$ python -q
>>> import numpy as np
>>> np.set_printoptions(precision=2, suppress=True, linewidth=200, floatmode="fixed")
>>> rd = lambda a: np.round(a, 2) + 0
>>> F = np.array([[1, -3, 9, -27],
...     [1, -2, 4, -8],
...     [1, -1, 1, -1],
...     [1, 0, 0, 0],
...     [1, 1, 1, 1],
...     [1, 2, 4, 8],
...     [1, 3, 9, 27]])
>>> M2 = np.c_[F[:, :3] @ np.array([[-8, 6, 9], [2, -7, 9], [8, 2, 8]]), np.array([1, 0, -2, 0, -2, 1, -1])]
>>> M2
array([[ 58,  45,  54,   1],
       [ 20,  28,  23,   0],
       [ -2,  15,   8,  -2],
       [ -8,   6,   9,   0],
       [  2,   1,  26,  -2],
       [ 28,   0,  59,   1],
       [ 70,   3, 108,  -1]])
>>> np.linalg.matrix_rank(M2)
np.int64(4)
>>> rd(np.linalg.lstsq(F, M2[:, 0])[0])
array([-8.00,  2.00,  8.00,  0.00])
>>> x = np.array([0, 0, 0, 0])
>>> rhs = M2 @ x
>>> rd(np.linalg.lstsq(M2, rhs)[0])
array([0.00, 0.00, 0.00, 0.00])
>>> rd(np.linalg.pinv(M2) @ M2)
array([[1.00, 0.00, 0.00, 0.00],
       [0.00, 1.00, 0.00, 0.00],
       [0.00, 0.00, 1.00, 0.00],
       [0.00, 0.00, 0.00, 1.00]])
>>> rhs
array([0, 0, 0, 0, 0, 0, 0])
>>> rng = np.random.default_rng(85286)
>>> rhs = rhs + 0.3 * rng.normal(size=7)
>>> rd(rhs)
array([ 0.22,  0.09, -0.29,  0.32, -0.05, -0.29, -0.45])
>>> c, *_ = np.linalg.lstsq(M2, rhs)
>>> [round(float(np.linalg.norm(np.linalg.solve(M2.T @ M2 + lam * np.eye(4), M2.T @ rhs))), 2) for lam in (0, 1, 10, 100)]
[0.1, 0.08, 0.04, 0.01]
>>> rd(np.linalg.norm(rhs - M2 @ c))
np.float64(0.43)
>>> rd(c)
array([-0.01,  0.01,  0.00,  0.09])
>>> rd(M2.T @ (rhs - M2 @ c))
array([0.00, 0.00, 0.00, 0.00])
